% python3 -q
>>> import numpy as np
>>> from numpy import linalg as LA
>>> np.set_printoptions(suppress=True, linewidth=140)
>>> rnd = lambda a: np.round(a, 3) + 0
>>> A = np.load("dump.npy")
>>> print(A)
[[ 1.8  0.9  1.2 -0.7 -0.6]
 [ 0.6 -0.4  1.3  1.6 -0.9]
 [-0.5 -1.2 -1.3 -0.7  2.7]]
>>> other = np.array([[3, 1], [-3, -6]])
>>> C = np.kron(other, A)
>>> print(LA.matrix_rank(C))
6
>>> print(C.shape)
(6, 10)
>>> print(rnd(LA.norm(C, 2)), rnd(LA.norm(other, 2) * LA.norm(A, 2)))
28.888 28.888
>>> vec = np.array([2, -2, -2, -2, 0])
>>> print(LA.norm(A @ vec) <= LA.norm(A, 2) * LA.norm(vec) + 1e-9)
True
>>> print(rnd(A @ np.ones(5)))
[ 2.6  2.2 -1. ]
>>> print(A @ np.eye(5)[4])
[-0.6 -0.9  2.7]
>>> print(rnd(LA.norm(A, 1)), rnd(LA.norm(A, np.inf)))
4.2 6.4
>>> print(rnd(LA.norm(A, "nuc")))
7.637
>>> print(LA.norm(A, axis=1).argmax())
2
>>> print(rnd(LA.norm(A, 2)))
4.063
>>> f = np.array([0, -1, 0])
>>> print(rnd(np.cross(A[0, :3], A[1, :3])))
[ 1.65 -1.62 -1.26]
>>> print(np.polyval(f, A[0]))
[-1.8 -0.9 -1.2  0.7  0.6]
>>> print(rnd(np.correlate(A[0], A[1], "full")))
[-1.62  2.07  2.7   3.    1.7  -1.81  0.22 -0.18 -0.36]
>>> print(np.convolve(A[0], f))
[ 0.  -1.8 -0.9 -1.2  0.7  0.6  0. ]
>>> mat = np.loadtxt("run16.csv", delimiter=",")
>>> print(mat)
[[ 3.  4.  1.  1. -3. -1.]
 [ 4.  3.  4.  1.  1. -3.]
 [ 1.  4.  3.  4.  1.  1.]
 [ 1.  1.  4.  3.  4.  1.]
 [-3.  1.  1.  4.  3.  4.]
 [-1. -3.  1.  1.  4.  3.]]
>>> print([round(float(LA.det(mat[:i, :i])), 2) + 0 for i in range(1, 7)])
[3.0, -7.0, -40.0, -33.0, -9.0, 15.0]
